% ipython --no-banner

In [1]: import numpy as np

In [2]: np.set_printoptions(precision=4, suppress=True, linewidth=160)

In [3]: J = np.load("x.npy")

In [4]: J
Out[4]: 
array([[-1,  8, -1,  8, -1,  8],
       [ 3, -1,  3, -1,  3, -1],
       [ 1, -5,  1, -5,  1, -5],
       [-1,  8, -1,  8, -1,  8],
       [ 3, -1,  3, -1,  3, -1],
       [ 1, -5,  1, -5,  1, -5]])

In [5]: # rows and columns are dependent

In [6]: left, sigma, Vt = np.linalg.svd(J)

In [7]: vecs = Vt[:(sigma > 1e-8).sum()]

In [8]: rng = np.random.default_rng(53606)

In [9]: x0 = J[5] + -3 * J[0] + rng.integers(2) * np.eye(6)[3]

In [10]: x0
Out[10]: array([  4., -29.,   4., -28.,   4., -29.])

In [11]: np.diag(vecs.T @ vecs)
Out[11]: array([0.3333, 0.3333, 0.3333, 0.3333, 0.3333, 0.3333])

In [12]: np.linalg.matrix_rank(np.vstack([J, x0]))
Out[12]: np.int64(3)

In [13]: np.allclose(vecs.T @ vecs @ x0, x0)
Out[13]: False

In [14]: np.linalg.matrix_rank(J, rtol=0.1)
Out[14]: np.int64(2)

In [15]: np.round(np.linalg.norm(J, 2) / np.linalg.norm(J), 4)
Out[15]: np.float64(0.9602)

In [16]: left, sigma, Vt = np.linalg.svd(J)

In [17]: np.argmax(sigma[:-1] / (sigma[1:] + 1e-6)) + 1
Out[17]: np.int64(2)

In [18]: sigma.round(4) + 0
Out[18]: array([23.6369,  6.8771,  0.    ,  0.    ,  0.    ,  0.    ])

In [19]: M2 = left[:, :2] @ np.diag(sigma[:2]) @ Vt[:2]

In [20]: M2
Out[20]: 
array([[-1.,  8., -1.,  8., -1.,  8.],
       [ 3., -1.,  3., -1.,  3., -1.],
       [ 1., -5.,  1., -5.,  1., -5.],
       [-1.,  8., -1.,  8., -1.,  8.],
       [ 3., -1.,  3., -1.,  3., -1.],
       [ 1., -5.,  1., -5.,  1., -5.]])

In [21]: round(np.abs(J - M2).max(), 4)
Out[21]: np.float64(0.0)

In [22]: round(np.linalg.norm(J - M2) / np.linalg.norm(J), 4)
Out[22]: np.float64(0.0)
